% python3 -q
>>> import numpy as np
>>> from numpy import linalg as LA
>>> np.set_printoptions(precision=3, suppress=True, linewidth=160)
>>> B = np.array([[2, 0, 4], [4, 4, 1], [4, 5, 1], [1, 5, 5], [4, 4, 0]])
>>> basis = np.array([[-3, -3, 2, -3], [0, 1, 1, 1], [-3, 2, -1, -1]])
>>> rng = np.random.default_rng(685)
>>> mat = B @ basis + 0.3 * rng.normal(size=(5, 4))
>>> mat
array([[-18.492,   1.76 ,  -0.291, -10.318],
       [-15.405,  -6.137,  10.607,  -9.347],
       [-14.887,  -4.913,  12.217,  -7.969],
       [-17.871,  11.903,   2.032,  -3.493],
       [-12.214,  -8.563,  11.419,  -8.277]])
>>> B = mat / LA.norm(mat, axis=1)
Traceback (most recent call last):
  File "<python-input-8>", line 1, in <module>
    B = mat / LA.norm(mat, axis=1)
        ~~~~^~~~~~~~~~~~~~~~~~~~~~
ValueError: operands could not be broadcast together with shapes (5,4) (5,) 
>>> B = mat / LA.norm(mat, axis=1, keepdims=True)
>>> gram = B @ B.T
>>> gram[3]
array([0.833, 0.539, 0.556, 1.   , 0.376])
>>> np.argwhere(np.triu(np.abs(gram) > 0.95, 1))
array([[1, 2],
       [1, 4],
       [2, 4]])
>>> LA.norm(B, axis=1)
array([1., 1., 1., 1., 1.])
>>> round(float(np.degrees(np.arccos(np.clip(gram[3, 1], -1, 1)))), 3)
57.407
>>> (np.abs(gram) > 0.9).astype(int)
array([[1, 0, 0, 0, 0],
       [0, 1, 1, 0, 1],
       [0, 1, 1, 0, 1],
       [0, 0, 0, 1, 0],
       [0, 1, 1, 0, 1]])
>>> def softmax(z):
...     e = np.exp(z - z.max(axis=-1, keepdims=True))
...     return e / e.sum(axis=-1, keepdims=True)
... 
>>> np.round(softmax(mat[2]), 3) + 0
array([0., 0., 1., 0.])
>>> S = mat @ mat.T / np.sqrt(4)
>>> softmax(S)[2] @ mat
array([-15.367,  -6.045,  10.727,  -9.244])
>>> idx = rng.permutation(4)
>>> B = mat[:, idx] * rng.choice([-1, 1], 4)
>>> B
array([[ -1.76 , -10.318,   0.291,  18.492],
       [  6.137,  -9.347, -10.607,  15.405],
       [  4.913,  -7.969, -12.217,  14.887],
       [-11.903,  -3.493,  -2.032,  17.871],
       [  8.563,  -8.277, -11.419,  12.214]])
>>> left, _, Vt = LA.svd(mat.T @ B)
>>> idx
array([1, 3, 2, 0])
>>> A = np.load("out13.npy")
>>> A
array([[ 61.387, -42.245,  21.227,  78.102,  78.167],
       [ 61.106, -39.115,  20.351,  79.162,  80.19 ],
       [ 59.981, -39.778,  20.261,  81.237,  80.582],
       [ 59.768, -42.117,  19.072,  78.559,  80.112],
       [ 61.662, -40.654,  20.861,  81.88 ,  79.393],
       [ 60.503, -38.346,  22.01 ,  79.096,  79.768],
       [ 60.615, -40.033,  19.791,  81.377,  79.08 ],
       [ 60.165, -41.219,  19.444,  79.14 ,  79.32 ],
       [ 60.344, -40.268,  19.102,  80.973,  81.72 ],
       [ 58.247, -38.946,  20.964,  80.221,  79.599],
       [ 59.824, -41.342,  20.1  ,  80.569,  80.694],
       [ 61.079, -40.624,  20.851,  77.903,  80.394],
       [ 60.617, -38.911,  19.17 ,  80.395,  81.654],
       [ 59.632, -39.325,  19.711,  80.966,  80.058],
       [ 59.287, -40.145,  19.623,  82.168,  79.551],
       [ 60.72 , -41.128,  20.285,  77.335,  80.52 ],
       [ 60.612, -40.18 ,  19.151,  80.889,  79.651],
       [ 60.175, -39.057,  18.634,  81.142,  79.331],
       [ 59.987, -39.193,  20.516,  79.833,  81.832],
       [ 60.958, -39.675,  20.35 ,  80.434,  79.481],
       [ 58.574, -41.94 ,  19.84 ,  78.021,  80.274]])
>>> Ac = A - A.mean(axis=0)
>>> evecs = LA.svd(Ac)[2][:1]
>>> B = Ac - Ac @ evecs.T @ evecs
>>> np.diag(evecs.T @ evecs)
array([0.005, 0.253, 0.025, 0.709, 0.007])
>>> B.std(axis=0)
array([0.827, 0.797, 0.782, 0.464, 0.88 ])
